>>> import numpy as np
>>> from numpy import linalg as LA
>>> np.set_printoptions(precision=2, suppress=True, linewidth=200, legacy="1.25")
>>> J = np.load("dump.npy")
>>> J
array([[ 0.5,  0.6, -0.4,  1.7],
       [-1.4,  1.3, -0.8, -0.8],
       [ 0.9,  1.3, -1. , -0.8],
       [ 0.9, -0.5,  0.5,  0.6]])
>>> proj = np.triu(np.array([[0, -3, -3, -3], [4, 3, 3, -3], [5, 2, -4, -1], [-4, 2, 1, -3]]), 1) + np.eye(4)
>>> A2 = proj @ J @ LA.inv(proj)
>>> LA.matrix_rank(A2)
4
>>> np.poly(A2)
array([ 1.  , -1.4 ,  0.04, -1.88,  1.32])
>>> round(float(np.trace(A2)), 2), np.trace(J)
(1.4, 1.4)
>>> np.round(LA.det(A2), 2)
1.32
>>> mat = np.loadtxt("a.csv", delimiter=",")
>>> mat
array([[ 0.31,  0.  ,  0.  , -0.95,  0.  ,  0.  ],
       [ 0.  ,  1.  ,  0.  ,  0.  ,  0.  ,  0.  ],
       [ 0.  ,  0.  ,  1.  ,  0.  ,  0.  ,  0.  ],
       [ 0.95,  0.  ,  0.  ,  0.31,  0.  ,  0.  ],
       [ 0.  ,  0.  ,  0.  ,  0.  ,  1.  ,  0.  ],
       [ 0.  ,  0.  ,  0.  ,  0.  ,  0.  ,  1.  ]])
>>> (LA.matrix_power((mat != 0) + (mat.T != 0) + np.eye(6), 6) > 0).astype(int)
array([[1, 0, 0, 1, 0, 0],
       [0, 1, 0, 0, 0, 0],
       [0, 0, 1, 0, 0, 0],
       [1, 0, 0, 1, 0, 0],
       [0, 0, 0, 0, 1, 0],
       [0, 0, 0, 0, 0, 1]])
>>> (mat != 0).astype(int)
array([[1, 0, 0, 1, 0, 0],
       [0, 1, 0, 0, 0, 0],
       [0, 0, 1, 0, 0, 0],
       [1, 0, 0, 1, 0, 0],
       [0, 0, 0, 0, 1, 0],
       [0, 0, 0, 0, 0, 1]])
>>> np.flatnonzero(LA.matrix_power((mat != 0) + (mat.T != 0) + np.eye(6), 6)[1])
array([1])
>>> round(float(LA.det(mat)), 2)
1.0
>>> Q, vecs = LA.qr(mat[:, :5])[0], LA.qr(mat[:, 5:])[0]
>>> sigma = LA.svd(Q.T @ vecs, compute_uv=False)
>>> (sigma > 0.9).sum()
0
>>> round(LA.norm(Q @ Q.T - vecs @ vecs.T, 2), 2)
1.0
>>> np.degrees(np.arccos(sigma.clip(0, 1)))
array([90.])
>>> sigma
array([0.])
>>> x = np.array([0, -2, 1, -2, 2, -1])
>>> 6 - LA.matrix_rank(mat - np.eye(6), tol=1e-8)
4
>>> [p for p in range(1, 25) if np.allclose(LA.matrix_power(mat, p), np.eye(6))]
[5, 10, 15, 20]
>>> def softmax(z):
...     e = np.exp(z - z.max(axis=-1, keepdims=True))
...     return e / e.sum(axis=-1, keepdims=True)
... 
>>> softmax(mat).sum(axis=1)
array([1., 1., 1., 1., 1., 1.])
>>> softmax(mat[0] + -3)
array([0.24, 0.17, 0.17, 0.07, 0.17, 0.17])
>>> S = mat @ mat.T / np.sqrt(6)
>>> softmax(S)
array([[0.23, 0.15, 0.15, 0.15, 0.15, 0.15],
       [0.15, 0.23, 0.15, 0.15, 0.15, 0.15],
       [0.15, 0.15, 0.23, 0.15, 0.15, 0.15],
       [0.15, 0.15, 0.15, 0.23, 0.15, 0.15],
       [0.15, 0.15, 0.15, 0.15, 0.23, 0.15],
       [0.15, 0.15, 0.15, 0.15, 0.15, 0.23]])
>>> softmax(S).round(6).argmax(axis=1)
array([0, 1, 2, 3, 4, 5])
>>> blk = np.stack([mat, 5 * mat, mat[::-1]])
>>> LA.matrix_rank(blk)
array([6, 6, 6])
>>> blk.sum(axis=0)
array([[ 1.85,  0.  ,  0.  , -5.71,  0.  ,  1.  ],
       [ 0.  ,  6.  ,  0.  ,  0.  ,  1.  ,  0.  ],
       [ 0.95,  0.  ,  6.  ,  0.31,  0.  ,  0.  ],
       [ 5.71,  0.  ,  1.  ,  1.85,  0.  ,  0.  ],
       [ 0.  ,  1.  ,  0.  ,  0.  ,  6.  ,  0.  ],
       [ 0.31,  0.  ,  0.  , -0.95,  0.  ,  6.  ]])
>>> W0 = np.load("data.npy")
>>> W0
array([[0, 0, 0, 0],
       [0, 0, 0, 0],
       [0, 0, 0, 1],
       [0, 0, 1, 0]])
>>> [round(float(x), 2) for x in LA.svd(W0, compute_uv=False)[:3]]
[1.0, 1.0, 0.0]
>>> LA.matrix_rank(W0, rtol=0.1)
2
>>> np.argsort(-LA.norm(W0, axis=0).round(6), kind="stable")[:3]
array([2, 3, 0])
>>> M = np.load("out5.npy")
>>> M
array([[-1,  3, -2, -2,  2,  1, -3,  0],
       [ 0, -1,  3, -2, -2,  2,  1, -3],
       [-3,  0, -1,  3, -2, -2,  2,  1],
       [ 1, -3,  0, -1,  3, -2, -2,  2],
       [ 2,  1, -3,  0, -1,  3, -2, -2],
       [-2,  2,  1, -3,  0, -1,  3, -2],
       [-2, -2,  2,  1, -3,  0, -1,  3],
       [ 3, -2, -2,  2,  1, -3,  0, -1]])
>>> np.sort(np.abs(np.fft.fft(M[0]))), np.sort(LA.svd(M, compute_uv=False))
(array([1.01, 1.01, 2.  , 5.91, 5.91, 6.  , 8.49, 8.49]), array([1.01, 1.01, 2.  , 5.91, 5.91, 6.  , 8.49, 8.49]))
>>> M @ (-1.0) ** np.arange(8)
array([-6.,  6., -6.,  6., -6.,  6., -6.,  6.])
>>> feats = np.load("w.npy")
>>> feats
array([[ 1,  0,  0,  0,  0,  0,  0],
       [ 0,  1,  0,  0,  0,  0,  0],
       [-2,  0,  1,  0,  0,  0,  0],
       [-2,  2,  1,  1,  0,  0,  0],
       [ 1,  1, -1,  1,  1,  0,  0],
       [ 2, -2,  0,  1, -2,  1,  0],
       [ 2,  1, -1,  2, -1,  0,  1]])
>>> x = np.array([1, 0, 2, 3, 1, 3, 2])
>>> (feats * x).sum(axis=1)
array([1, 0, 0, 3, 3, 6, 7])
>>> feats * x
array([[ 1,  0,  0,  0,  0,  0,  0],
       [ 0,  0,  0,  0,  0,  0,  0],
       [-2,  0,  2,  0,  0,  0,  0],
       [-2,  0,  2,  3,  0,  0,  0],
       [ 1,  0, -2,  3,  1,  0,  0],
       [ 2,  0,  0,  3, -2,  3,  0],
       [ 2,  0, -2,  6, -1,  0,  2]])
>>> feats @ np.eye(7)[4]
array([ 0.,  0.,  0.,  0.,  1., -2., -1.])
>>> feats @ np.ones(7)
array([ 1.,  1., -1.,  2.,  3.,  0.,  4.])
